$ python -q
>>> import numpy as np
>>> np.set_printoptions(precision=3, suppress=True, linewidth=140)
>>> E = np.loadtxt("w.csv", delimiter=",")
>>> print(E)
[[  5.593  -1.472  -1.771  -5.756   6.365  -0.191  -8.366]
 [  3.284  -2.875  -2.412  -2.48   -4.64    2.426  -0.872]
 [  1.988   5.169  -7.185   7.178  -3.382   4.685   4.63 ]
 [  5.434  -4.003  -0.245  -5.991   4.085  -0.051 -10.107]
 [  2.598  -0.397  -3.151  -2.662  -5.063   4.95    0.055]
 [  2.18    0.128  -2.267   0.18   -5.225   3.254   0.275]
 [  6.795  -3.316  -1.444  -5.326   5.205   0.866  -9.554]
 [  2.378   0.971   0.265  -0.28   -5.415   4.009   2.281]
 [  5.9    -3.831  -0.541  -6.005   4.5    -1.579  -7.986]
 [  1.246   5.15   -6.687   8.678  -2.907   3.406   5.822]
 [  3.465   6.942  -9.339   7.592  -5.974   3.532   3.65 ]
 [  8.182  -2.734  -1.843  -4.917   6.538   0.706  -8.355]
 [  7.852  -3.844   0.13   -5.014   5.405   3.062  -7.839]
 [  1.414   5.174  -7.584   7.437  -3.66    5.466   4.668]
 [ -0.532   6.941  -6.621   6.62   -2.217   5.131   6.446]
 [  6.25   -2.69   -0.663  -5.866   4.229   1.111 -10.126]
 [  7.337  -2.758  -1.458  -5.611   3.259   2.082  -9.549]
 [  1.002   4.158  -7.784   9.043  -4.736   3.73    5.122]
 [  6.592  -3.35    0.785  -4.504   4.248   1.374 -10.435]
 [  4.015  -5.54   -0.655  -6.849   5.908   0.903  -9.668]
 [ -0.967   5.617  -7.774   9.105  -3.81    3.469   5.167]]
>>> lab = E[:, 0] > np.median(E[:, 0])
>>> f = E[lab].mean(axis=0) - E[~lab].mean(axis=0)
>>> print((((E - E.mean(axis=0)) @ f > 0) == lab).mean())
1.0
>>> print(np.argsort(-np.abs(f).round(6), kind="stable"))
[6 3 4 1 0 2 5]
>>> print(f)
[  4.754  -6.715   4.733 -10.167   9.25   -3.177 -12.584]
>>> basis = E[[16, 1]].astype(float)
>>> for _ in range(5):
...     lab = np.linalg.norm(E[:, None] - basis, axis=-1).argmin(axis=1)
...     basis = np.array([E[lab == j].mean(axis=0) for j in range(2)])
... 
>>> print(lab)
[0 1 1 0 1 1 0 1 0 1 1 0 0 1 1 0 0 1 0 0 1]
>>> print(np.bincount(lab))
[10 11]
>>> print(np.abs(basis[1] - basis[0]).argmax())
6
>>> print(basis[1] - basis[0])
[-4.754  6.715 -4.733 10.167 -9.25   3.177 12.584]
>>> P = E @ np.linalg.solve(E.T @ E, E.T)
>>> print(P @ E[:, 5])
[-0.191  2.426  4.685 -0.051  4.95   3.254  0.866  4.009 -1.579  3.406  3.532  0.706  3.062  5.466  5.131  1.111  2.082  3.73   1.374
  0.903  3.469]
>>> print(np.trace(P))
7.0
>>> print(np.allclose(P @ P, P))
True
